In [1]: import numpy as np

In [2]: np.set_printoptions(suppress=True, linewidth=120)

In [3]: rd = lambda a: np.round(a, 1) + 0

In [4]: mat = np.loadtxt("mat.csv", delimiter=",")

In [5]: print(rd(mat))
[[-0.3 -0.4  0.1 -0.5  0.5  0.   0.2  0.3 -0.4]
 [ 0.3 -0.3 -0.1 -0.2 -0.1  0.6 -0.5  0.4  0. ]
 [-0.2  0.5 -0.5 -0.6  0.1  0.  -0.2 -0.3  0. ]
 [ 0.   0.  -0.3 -0.2 -0.7 -0.2  0.3  0.5 -0.1]
 [ 0.  -0.2 -0.3  0.1 -0.2  0.4  0.3 -0.5 -0.6]
 [-0.4 -0.3 -0.1  0.2 -0.2 -0.4 -0.6 -0.1 -0.3]
 [-0.7  0.   0.3  0.  -0.2  0.5  0.1  0.   0.4]
 [ 0.2 -0.2  0.6 -0.5 -0.3 -0.1 -0.1 -0.4  0. ]
 [ 0.  -0.7 -0.4 -0.1  0.1 -0.1  0.2 -0.3  0.5]]

In [6]: rng = np.random.default_rng(32)

In [7]: labels = rng.permutation(9)

In [8]: labels
Out[8]: array([1, 7, 4, 6, 8, 2, 0, 5, 3])

In [9]: out = mat[labels][:, labels]

In [10]: np.allclose(out, mat)
Out[10]: False

In [11]: rd(np.trace(out))
Out[11]: np.float64(-1.8)

In [12]: print(rd(np.linalg.det(out)), rd(np.linalg.det(mat[labels])))
1.0 1.0

In [13]: r0 = np.array([-5, 3])

In [14]: rd(np.polyval(r0, mat[6]))
Out[14]: array([6.6, 3.2, 1.7, 2.8, 4. , 0.6, 2.5, 2.9, 1.1])

In [15]: print(rd(np.cross(mat[6, :3], mat[0, :3])))
[0.1 0.  0.2]

In [16]: print(rd(mat @ mat.T))
[[1. 0. 0. 0. 0. 0. 0. 0. 0.]
 [0. 1. 0. 0. 0. 0. 0. 0. 0.]
 [0. 0. 1. 0. 0. 0. 0. 0. 0.]
 [0. 0. 0. 1. 0. 0. 0. 0. 0.]
 [0. 0. 0. 0. 1. 0. 0. 0. 0.]
 [0. 0. 0. 0. 0. 1. 0. 0. 0.]
 [0. 0. 0. 0. 0. 0. 1. 0. 0.]
 [0. 0. 0. 0. 0. 0. 0. 1. 0.]
 [0. 0. 0. 0. 0. 0. 0. 0. 1.]]

In [17]: rd(np.linalg.svd(mat, compute_uv=False))
Out[17]: array([1., 1., 1., 1., 1., 1., 1., 1., 1.])

In [18]: print(rd(mat[:, 4] @ mat[:, 1]))
0.0

In [19]: blk = np.stack([mat, -2 * mat, mat[::-1]])

In [20]: rd(np.linalg.norm(blk, axis=(1, 2)))
Out[20]: array([3., 6., 3.])

In [21]: blk.shape
Out[21]: (3, 9, 9)

In [22]: (blk @ mat.T).shape
Out[22]: (3, 9, 9)

In [23]: rd(np.linalg.det(blk))
Out[23]: array([   1., -512.,    1.])

In [24]: x = np.array([0, 2, 1, 2, 1, 2, 0, 0, 0])

In [25]: y = mat @ x

In [26]: rd(y)
Out[26]: array([-1.1,  0. , -0.6, -2. ,  0.3, -1.1,  1. , -1.3, -2.1])

In [27]: rd(np.linalg.solve(mat, y + mat[:, 2]))
Out[27]: array([0., 2., 2., 2., 1., 2., 0., 0., 0.])

In [28]: rd(np.linalg.solve(mat, 3 * y))
Out[28]: array([0., 6., 3., 6., 3., 6., 0., 0., 0.])

In [29]: rd(np.linalg.solve(mat, mat[:, 3]))
Out[29]: array([0., 0., 0., 1., 0., 0., 0., 0., 0.])
